In [1]: import numpy as np

In [2]: import numpy.linalg as la

In [3]: np.set_printoptions(precision=2, suppress=True, linewidth=200)

In [4]: X = np.load("test9.npy")

In [5]: X
Out[5]: 
array([[ 25.63,   7.44,   6.87,   7.12,   2.06],
       [-18.19,  -3.27,  -6.  ,   2.7 ,  -3.08],
       [-53.89, -25.14,  67.8 , -54.27, -45.12],
       [ 39.3 ,  14.92, -36.43,  42.31,  23.7 ],
       [  2.09,   6.59, -45.23,  21.23,  22.26],
       [ 30.24,  48.51, -71.56,   1.01,  48.39],
       [-46.21, -49.14, 120.35, -47.17, -73.14],
       [ 23.93,   5.91,   1.  ,  16.27,   2.6 ],
       [-26.88,  -9.82, -12.93,   0.63,  -0.13],
       [  4.15, -21.89,  20.95,  12.12, -11.05],
       [ 66.05,  27.97, -74.97,  63.71,  51.35]])

In [6]: Ac = X - X.mean(axis=1)
Traceback (most recent call last):
  Cell In[6], line 1
    Ac = X - X.mean(axis=1)
ValueError: operands could not be broadcast together with shapes (11,5) (11,) 


In [7]: Ac = X - X.mean(axis=0)

In [8]: left, sv, Vh = la.svd(Ac, full_matrices=False)

In [9]: np.round(Ac.mean(axis=0), 2) + 0
Out[9]: array([0., 0., 0., 0., 0.])

In [10]: np.searchsorted(np.cumsum(sv ** 2) / (sv ** 2).sum(), 0.9) + 1
Out[10]: np.int64(1)

In [11]: np.abs(Vh[-1])
Out[11]: array([0.3 , 0.16, 0.5 , 0.22, 0.76])

In [12]: sv
Out[12]: array([268.67,  74.07,  47.31,   8.7 ,   0.75])

In [13]: Vh[0] * np.sign(Vh[0, np.abs(Vh[0]).argmax()])
Out[13]: array([-0.39, -0.29,  0.67, -0.36, -0.43])

In [14]: np.abs(la.svd(X)[2][-1])
Out[14]: array([0.31, 0.16, 0.5 , 0.22, 0.76])

In [15]: la.matrix_rank(X, rtol=0.1)
Out[15]: np.int64(3)

In [16]: Y = X / np.sqrt((X ** 2).mean(axis=1, keepdims=True))

In [17]: la.matrix_rank(Y) == la.matrix_rank(X)
Out[17]: np.True_

In [18]: la.norm(Y, axis=1)
Out[18]: array([2.24, 2.24, 2.24, 2.24, 2.24, 2.24, 2.24, 2.24, 2.24, 2.24, 2.24])

In [19]: la.matrix_rank(X - X.mean(axis=1, keepdims=True))
Out[19]: np.int64(4)

In [20]: W = np.array([[1, 1], [2, 2], [0, 0], [1, 2], [0, 1]])

In [21]: b = np.array([2, 5])

In [22]: act = np.maximum(X @ W + b, 0)

In [23]: (act > 0).astype(int)
Out[23]: 
array([[1, 1],
       [0, 0],
       [0, 0],
       [1, 1],
       [1, 1],
       [1, 1],
       [0, 0],
       [1, 1],
       [0, 0],
       [0, 0],
       [1, 1]])

In [24]: W2 = np.array([[2, 1, 4], [3, 3, 3]])

In [25]: (act @ W2).round(6).argmax(axis=1)
Out[25]: array([2, 0, 0, 2, 2, 2, 0, 2, 0, 0, 2])
